$ ipython --no-banner

In [1]: import numpy as np

In [2]: import numpy.linalg as la

In [3]: np.set_printoptions(precision=3, suppress=True, linewidth=200)

In [4]: J = np.load("case3.npy")

In [5]: J
Out[5]: 
array([[-0.5  , -0.8  , -0.6  , -1.8  , -2.44 , -0.6  , -1.6  , -0.1  ,  1.3  , -0.3  ,  0.   ,  1.3  ,  1.8  ],
       [ 0.8  , -0.7  ,  0.1  ,  0.9  ,  1.945,  0.3  , -1.5  ,  2.   , -1.   ,  0.2  ,  2.4  , -1.   ,  1.4  ],
       [ 0.3  , -0.3  ,  0.6  ,  0.   , -1.253,  0.1  ,  1.1  , -1.4  ,  0.6  , -0.4  ,  1.1  ,  0.8  , -1.3  ],
       [ 0.8  , -1.8  ,  0.5  , -0.6  , -1.736,  0.1  , -0.7  , -2.6  ,  0.8  , -0.6  ,  0.3  ,  0.9  ,  0.5  ],
       [-0.8  ,  1.7  , -1.6  ,  0.6  , -3.665,  0.2  , -1.3  ,  1.2  ,  1.8  ,  0.   , -1.6  ,  0.6  , -1.7  ],
       [-0.4  , -0.1  ,  0.2  ,  2.5  ,  1.871, -0.7  ,  0.1  , -0.7  , -0.9  , -0.6  , -0.3  , -0.9  ,  0.7  ],
       [ 1.8  , -1.4  , -1.2  , -0.4  ,  0.35 ,  0.7  , -1.   , -0.8  , -0.2  , -0.7  , -1.   ,  0.2  ,  0.4  ],
       [-0.4  ,  0.7  ,  1.9  , -1.   , -3.227, -0.9  , -0.6  , -0.4  ,  1.6  ,  0.8  ,  0.1  ,  1.3  , -1.1  ],
       [-0.8  , -0.3  ,  0.7  , -0.4  ,  0.689, -0.1  ,  0.4  , -0.7  , -0.4  , -0.6  , -0.3  ,  1.4  , -2.   ],
       [-0.5  ,  1.1  ,  1.1  ,  0.1  , -1.092,  0.4  , -0.9  ,  0.6  ,  0.5  ,  0.8  , -1.2  ,  0.   , -0.8  ],
       [ 0.5  , -1.   ,  1.6  , -0.7  , -3.5  , -1.   ,  2.   ,  0.7  ,  1.7  ,  0.2  , -1.1  ,  0.7  , -0.7  ],
       [-1.1  ,  1.4  , -1.4  , -0.6  , -5.112, -0.6  ,  0.6  , -0.5  ,  2.5  ,  2.4  ,  0.   , -0.3  , -1.5  ],
       [-0.6  ,  1.5  ,  1.   , -0.7  ,  2.072,  0.6  , -2.2  ,  3.2  , -1.1  ,  0.9  ,  0.6  , -0.6  , -0.5  ],
       [ 0.3  , -1.   , -0.1  , -1.2  , -1.748,  1.1  ,  0.2  , -1.1  ,  0.9  ,  1.3  ,  1.3  , -1.1  , -0.7  ],
       [-0.7  ,  0.2  ,  0.2  ,  1.1  ,  2.224,  0.9  , -0.7  , -0.2  , -1.1  , -1.6  ,  0.   , -0.6  ,  0.8  ],
       [-0.9  , -1.7  ,  0.9  ,  0.6  ,  1.487,  1.   ,  0.8  ,  0.3  , -0.7  , -0.4  ,  0.5  , -0.4  ,  0.7  ],
       [ 0.1  ,  0.7  ,  0.8  , -0.7  ,  3.328,  0.6  ,  0.2  , -1.3  , -1.7  ,  1.3  , -1.3  , -0.1  ,  0.2  ],
       [ 1.4  ,  2.   ,  2.4  ,  0.5  , -0.264,  0.8  ,  1.2  ,  0.2  ,  0.2  , -1.4  , -0.5  ,  0.   ,  0.5  ],
       [-0.4  , -0.5  ,  0.8  , -1.8  ,  0.003, -0.6  ,  0.5  ,  0.   ,  0.   , -0.4  ,  1.1  , -0.5  ,  1.2  ],
       [-0.8  ,  0.5  , -1.   , -1.1  , -0.578,  0.3  , -0.1  ,  1.4  ,  0.3  ,  0.7  , -0.5  , -1.4  , -1.   ],
       [-0.8  ,  0.5  , -1.2  , -0.3  ,  0.016, -0.2  , -1.2  ,  2.3  ,  0.   ,  1.4  , -0.1  ,  0.4  ,  0.1  ],
       [ 0.1  , -0.1  ,  0.1  ,  0.4  , -2.454, -0.7  ,  1.3  , -0.7  ,  1.2  ,  0.4  ,  0.6  , -0.2  , -0.2  ],
       [ 0.5  ,  0.   , -1.3  , -0.2  ,  2.7  , -0.2  ,  0.9  ,  0.1  , -1.4  , -1.4  ,  2.   ,  1.1  , -0.2  ],
       [ 1.5  , -0.7  , -0.4  , -0.7  , -0.704, -1.5  ,  2.1  ,  0.1  ,  0.3  , -1.4  ,  1.5  ,  0.8  ,  0.   ],
       [-0.9  ,  1.5  ,  0.9  , -0.6  ,  0.372,  0.4  , -2.   ,  0.2  , -0.2  , -1.4  , -0.1  , -0.6  , -0.6  ],
       [-0.5  , -2.2  , -0.4  ,  1.8  ,  1.528, -1.4  , -0.1  , -1.   , -0.7  ,  0.   , -0.2  ,  0.4  ,  0.4  ],
       [ 1.8  ,  1.   ,  0.1  , -0.2  ,  1.324,  1.   ,  0.2  ,  0.3  , -0.7  , -0.5  , -0.5  ,  0.8  ,  1.7  ],
       [ 0.2  , -0.3  ,  1.   , -0.7  , -0.347, -0.8  ,  2.   ,  0.4  ,  0.2  ,  0.   ,  0.5  , -0.1  ,  0.3  ],
       [ 0.1  , -1.2  , -0.9  ,  2.1  , -0.42 ,  0.3  ,  0.6  , -1.6  ,  0.2  ,  0.1  , -0.7  , -1.6  ,  1.4  ],
       [ 1.2  , -0.5  ,  0.6  , -1.6  ,  3.142, -0.9  ,  1.3  ,  1.2  , -1.5  ,  0.1  , -0.4  ,  1.4  ,  0.9  ],
       [-1.2  ,  0.4  , -0.3  ,  0.5  ,  0.903,  1.2  , -4.2  , -1.6  , -0.4  , -1.2  , -0.5  ,  0.1  ,  0.8  ],
       [-2.2  , -0.1  , -1.1  , -0.9  ,  0.439, -0.2  ,  0.   ,  0.6  , -0.2  ,  0.2  , -0.3  , -1.9  , -0.1  ],
       [ 1.   ,  0.7  , -1.   ,  1.4  ,  3.233,  2.1  ,  0.2  , -0.7  , -1.6  , -0.6  ,  0.9  ,  1.2  , -0.7  ],
       [ 0.8  ,  0.3  , -0.8  , -0.4  , -1.51 ,  0.7  , -0.3  , -0.1  ,  0.8  ,  1.6  ,  0.8  , -0.4  ,  0.8  ],
       [ 0.8  ,  0.8  , -0.9  , -1.1  , -0.283, -0.6  , -0.6  , -0.6  ,  0.1  , -1.2  , -1.   ,  0.5  ,  0.7  ],
       [-2.   , -2.5  , -0.6  ,  1.4  , -1.954,  0.4  , -0.2  , -1.   ,  0.9  ,  0.3  , -1.4  ,  0.9  , -0.6  ],
       [ 0.   ,  1.1  ,  1.   , -0.7  , -2.23 , -0.1  ,  1.3  ,  0.6  ,  1.1  , -0.1  ,  1.4  ,  0.9  , -1.5  ],
       [-0.4  ,  1.5  , -1.3  ,  0.   , -0.213, -0.1  , -1.1  ,  0.6  ,  0.1  , -1.4  ,  0.3  , -0.3  ,  0.5  ],
       [ 0.5  , -0.6  , -0.7  , -0.7  , -0.539, -0.5  ,  0.3  , -1.3  ,  0.4  , -0.7  , -1.3  ,  0.2  ,  0.6  ],
       [-0.6  ,  2.4  ,  0.6  ,  0.4  , -0.147,  1.   ,  0.4  , -2.5  ,  0.1  ,  0.   ,  0.   , -1.9  , -0.1  ],
       [ 1.4  , -1.3  , -0.6  ,  1.8  , -0.496,  1.3  ,  1.1  , -0.8  ,  0.2  , -0.6  , -2.2  ,  0.2  , -0.4  ],
       [ 1.4  , -0.3  , -0.9  ,  1.4  , -0.799, -2.1  ,  0.6  , -1.6  ,  0.4  ,  0.   ,  1.3  ,  0.9  ,  0.6  ],
       [-1.3  ,  1.9  , -0.7  , -0.6  , -0.919,  1.   , -2.   ,  0.3  ,  0.5  ,  1.1  , -0.6  ,  0.7  ,  1.   ],
       [-2.   , -2.7  , -0.4  , -0.2  ,  0.428,  0.5  ,  0.   , -0.3  , -0.3  ,  0.6  ,  0.5  , -0.9  ,  0.1  ]])

In [6]: W2 = J[[23, 6]].astype(float)

In [7]: for _ in range(7):
   ...:     idx = la.norm(J[:, None] - W2, axis=-1).argmin(axis=1)
   ...:     W2 = np.array([J[idx == j].mean(axis=0) for j in range(2)])
   ...: 

In [8]: idx
Out[8]: array([0, 1, 0, 0, 0, 1, 1, 0, 1, 1, 0, 0, 1, 0, 1, 1, 1, 1, 1, 1, 1, 0, 1, 0, 1, 1, 1, 0, 1, 1, 1, 1, 1, 0, 1, 0, 0, 1, 1, 1, 1, 0, 1, 1])

In [9]: np.abs(W2[1] - W2[0]).argmax()
Out[9]: np.int64(4)
